% python3 -q
>>> import numpy as np
>>> from numpy import linalg as LA
>>> np.set_printoptions(precision=2, suppress=True, linewidth=120, sign=" ")
>>> M = np.load("block0.npy")
>>> M
array([[  0,  13, -18,  -3],
       [-13,   0,  -2,   0],
       [ 18,   2,   0,  -1],
       [  3,   0,   1,   0]])
>>> np.round(LA.det(2 * M), 2), round(LA.det(M), 2)
(np.float64(784.0), np.float64(49.0))
>>> np.einsum("ij,ji->", M, M)
np.int64(-1014)
>>> rng = np.random.default_rng(39)
>>> idx = rng.permutation(4)
>>> idx
array([ 2,  3,  0,  1])
>>> M2 = M[idx][:, idx]
>>> np.sort(np.abs(LA.eigvals(M2)))
array([  0.31,   0.31,  22.51,  22.51])
>>> M2
array([[  0,  -1,  18,   2],
       [  1,   0,   3,   0],
       [-18,  -3,   0,  13],
       [ -2,   0, -13,   0]])
>>> np.trace(M2)
np.int64(0)
>>> np.diag(M2)
array([ 0,  0,  0,  0])
>>> np.allclose(M2, M)
False
>>> blk = np.stack([M2, -1 * M2, M2[::-1]])
>>> blk.sum(axis=0)
array([[ -2,   0, -13,   0],
       [-18,  -3,   0,  13],
       [  1,   0,   3,   0],
       [  0,  -1,  18,   2]])
>>> (blk @ M2.T).shape
(3, 4, 4)
>>> np.einsum("bij,cij->bc", blk, blk)
array([[ 1014, -1014,  -504],
       [-1014,  1014,   504],
       [ -504,   504,  1014]])
>>> LA.matrix_rank(blk.reshape(3, -1))
np.int64(2)
>>> LA.det(blk)
array([ 49.,  49.,  49.])
>>> vec = np.array([3, 2, 3, 2])
>>> round(LA.det(M), 2)
np.float64(49.0)
>>> np.round(LA.eigvals(M).real, 2) + 0
array([ 0.,  0.,  0.,  0.])
>>> LA.svd(M, compute_uv=False)
array([ 22.51,  22.51,   0.31,   0.31])
>>> O = LA.solve(np.eye(4) - M, np.eye(4) + M)
>>> np.round(O @ O.T, 2) + 0
array([[ 1.,  0.,  0.,  0.],
       [ 0.,  1.,  0.,  0.],
       [ 0.,  0.,  1.,  0.],
       [ 0.,  0.,  0.,  1.]])
